$ ipython --no-banner

In [1]: import numpy as np

In [2]: np.set_printoptions(suppress=True, linewidth=100)

In [3]: K = np.array([[2, 0, 0, 0, 0, 0],
   ...:     [0, 3, 0, 0, 0, 0],
   ...:     [3, 3, 2, 0, 0, 0],
   ...:     [0, 3, 0, 1, 0, 0],
   ...:     [1, 1, 0, 2, 1, 0],
   ...:     [1, 1, 3, 0, 2, 0]])

In [4]: # triangular

In [5]: np.allclose(K[:-1].T @ np.linalg.lstsq(K[:-1].T, K[-1])[0], K[-1])
Out[5]: True

In [6]: np.abs(np.diag(np.linalg.qr(K)[1])) > 1e-9
Out[6]: array([ True,  True,  True,  True,  True, False])

In [7]: np.round(K @ np.linalg.pinv(K) @ K, 2) + 0
Out[7]: 
array([[2., 0., 0., 0., 0., 0.],
       [0., 3., 0., 0., 0., 0.],
       [3., 3., 2., 0., 0., 0.],
       [0., 3., 0., 1., 0., 0.],
       [1., 1., 0., 2., 1., 0.],
       [1., 1., 3., 0., 2., 0.]])

In [8]: O, _ = np.linalg.qr(np.array([[1.1, 0.1, -0.6, -0.1, -0.9, -0.8],
   ...:     [1.2, -0.4, 0.2, 1.6, 0.2, 3.3],
   ...:     [-0.4, -0.9, -0.6, 2.6, 1.7, -1.5],
   ...:     [-1.9, 0.6, 1.1, 0.4, 0.5, 0.5],
   ...:     [-0.7, 1.8, 0.0, -2.5, 2.4, 0.9],
   ...:     [1.0, -1.2, 0.6, 0.0, -0.6, 1.3]]))

In [9]: evecs, _ = np.linalg.qr(np.array([[-0.5, -1.6, -1.0, 0.5, -0.1, -0.1],
   ...:     [-1.9, -0.2, -0.5, -1.4, -0.1, 1.6],
   ...:     [-0.1, 1.1, 0.1, -0.4, -0.4, -0.8],
   ...:     [1.6, 1.6, 0.5, 0.5, -0.3, -1.7],
   ...:     [0.4, 0.8, 0.2, 0.2, -0.1, -0.7],
   ...:     [-0.4, 0.7, 0.2, -0.9, 0.4, -0.1]]))

In [10]: sigma = 5 * 0.9 ** np.arange(6)

In [11]: arr = O[:, :6] * sigma @ evecs[:6]

In [12]: print(arr.round(2))
[[-1.1  -2.08  1.79 -0.6  -1.64 -1.06]
 [-1.63 -0.67  2.34  1.77  1.09  1.6 ]
 [ 0.63  2.82  1.74 -1.67 -0.9   0.74]
 [-1.15  0.94 -2.61  0.24 -1.82  2.51]
 [-2.8  -0.14 -1.29 -1.95  1.62 -0.67]
 [ 1.97 -2.05  0.54 -1.04  1.05  2.23]]

In [13]: O, evecs = np.linalg.qr(arr[:, :2])[0], np.linalg.qr(arr[:, 2:])[0]

In [14]: sigma = np.linalg.svd(O.T @ evecs, compute_uv=False)

In [15]: print(sigma.round(2))
[0.36 0.24]

In [16]: out = arr / np.linalg.norm(arr, axis=1, keepdims=True)

In [17]: gram = out @ out.T

In [18]: np.round(np.linalg.norm(out, axis=1), 2)
Out[18]: array([1., 1., 1., 1., 1., 1.])

In [19]: print((np.abs(gram) > 0.9).astype(int))
[[1 0 0 0 0 0]
 [0 1 0 0 0 0]
 [0 0 1 0 0 0]
 [0 0 0 1 0 0]
 [0 0 0 0 1 0]
 [0 0 0 0 0 1]]

In [20]: round(float(np.degrees(np.arccos(np.clip(gram[2, 5], -1, 1)))), 2)
Out[20]: 94.29

In [21]: print(gram[2].round(2))
[-0.12 -0.1   1.    0.03 -0.19 -0.07]

In [22]: print(round(np.linalg.norm(arr[3] - arr[2]), 2))
5.76

In [23]: np.linalg.norm(arr, axis=1).argmax()
Out[23]: np.int64(3)

In [24]: round(float(np.linalg.norm(arr, "nuc")), 2)
Out[24]: 23.43

In [25]: round(np.linalg.norm(arr, 1), 2), np.round(np.linalg.norm(arr, np.inf), 2)
Out[25]: (np.float64(10.3), np.float64(9.28))

In [26]: np.round(arr[3] @ arr[2], 2)
Out[26]: np.float64(0.51)

In [27]: round(float(np.linalg.norm(arr, 2)), 2)
Out[27]: 5.0

In [28]: print(round(float(np.linalg.norm(arr[3], 1)), 2), round(float(np.linalg.norm(arr[3], np.inf)), 2))
9.28 2.61
